In [1]: import numpy as np

In [2]: import numpy.linalg as la

In [3]: np.set_printoptions(suppress=True, linewidth=200)

In [4]: rnd = lambda a: np.round(a, 1) + 0

In [5]: E = np.loadtxt("w.csv", delimiter=",")

In [6]: print(E)
[[-0.2 -0.3 -1.5  0.2  0.6  0.5  1.1 -0.9  1. ]
 [ 0.5 -0.1  0.8 -0.5  0.5 -0.5 -0.3  1.9  1.2]
 [-1.5 -0.3  0.9  0.8  0.4  0.   1.1 -0.2  1.1]
 [ 0.2 -1.4  0.2 -0.1 -0.3 -1.4 -0.1  0.5  1.1]
 [-0.1 -0.5  1.6  0.2  0.1  0.3  0.  -0.5  0.9]
 [-1.   0.2  0.8  0.7  0.4  0.3 -1.2 -1.7 -1.9]
 [ 0.6 -0.3  0.6  0.1  0.4 -0.6 -0.5 -1.6 -0.8]
 [ 0.3  0.3 -0.9  2.1 -0.3 -1.5  2.4 -1.2 -1.2]
 [ 2.5 -0.6 -0.1 -0.1 -2.  -1.2  1.  -0.9  0. ]
 [-1.5  0.8 -0.4  0.1  1.2  1.1  0.2 -1.5 -0.3]
 [-2.4  0.   0.2  1.3 -1.6 -0.5  0.5 -0.2 -0.6]
 [ 0.1 -0.7  2.1 -0.4 -0.3 -0.2  0.2 -0.6 -1.1]
 [-1.5  1.3  0.2  0.4  0.7 -1.4 -1.4  0.4 -1. ]
 [-0.8 -0.2  1.6 -1.8  1.9  0.9  0.2  1.6 -0.6]
 [-0.4  2.6  0.9  0.3  0.2  0.6  0.7 -0.1 -0.7]
 [-1.4 -0.1 -0.6 -0.4 -0.2 -0.8  1.  -1.  -1.1]
 [-2.1  0.2  0.4 -0.6  1.3  0.   0.8  1.2 -0.9]
 [ 0.1 -1.6  0.9 -1.8  1.  -1.  -1.1  1.3  0.5]
 [-2.  -0.5  0.9  0.3  0.4 -0.6 -0.5 -0.9 -0.3]
 [-0.4  1.6 -1.1  0.7  0.9  1.9 -0.6 -0.1 -0.3]
 [ 0.8 -0.6  0.6  0.5  0.2  0.4 -0.1  1.2  0.4]
 [ 0.1  1.1  0.4 -0.5 -0.9 -0.4 -1.4 -0.7 -0.9]
 [ 2.   2.3 -0.7 -1.2  0.   0.4  1.  -0.4 -0.3]
 [-0.4 -0.2  1.5  0.3  0.   0.2  0.7 -1.5  0.6]
 [ 0.   0.3 -1.1 -0.9  0.4 -0.3 -0.1  0.1 -2.3]
 [-0.6  0.  -1.4 -1.8  0.9  1.5 -0.9  0.2 -0.9]]

In [7]: dist = la.norm(E[:, None] - E[None], axis=-1)

In [8]: rnd(la.norm(E - E.mean(axis=0), axis=1))
Out[8]: array([2.7, 2.9, 2.4, 2.7, 2. , 2.8, 2. , 4. , 4. , 2.5, 3.1, 2.3, 2.8, 3.5, 2.8, 2.2, 2.7, 3.5, 2.2, 3.1, 2.3, 2.4, 3.7, 2.2, 2.6, 3.2])

In [9]: print(dist[18].round(6).argsort(kind="stable")[:4])
[18  2  5 23]

In [10]: print(rnd(la.norm(E, axis=1)))
[2.5 2.6 2.5 2.4 2.  3.2 2.2 4.  3.7 2.8 3.3 2.6 3.1 3.7 3.  2.5 3.1 3.4 2.6 3.  1.8 2.4 3.6 2.4 2.8 3.2]

In [11]: rnd(dist[:5, :5])
Out[11]: 
array([[0. , 4.1, 2.9, 3.5, 3.4],
       [4.1, 0. , 3.5, 2.4, 2.9],
       [2.9, 3.5, 0. , 3.1, 2.1],
       [3.5, 2.4, 3.1, 0. , 2.7],
       [3.4, 2.9, 2.1, 2.7, 0. ]])

In [12]: (dist + 1e9 * np.eye(26)).round(6).argmin(axis=1)
Out[12]: array([ 9, 20, 23,  1, 23,  6, 11, 15,  3, 19, 18,  6, 18, 16, 19, 18, 13,  1,  2,  9,  1,  6, 14,  4, 15, 24])
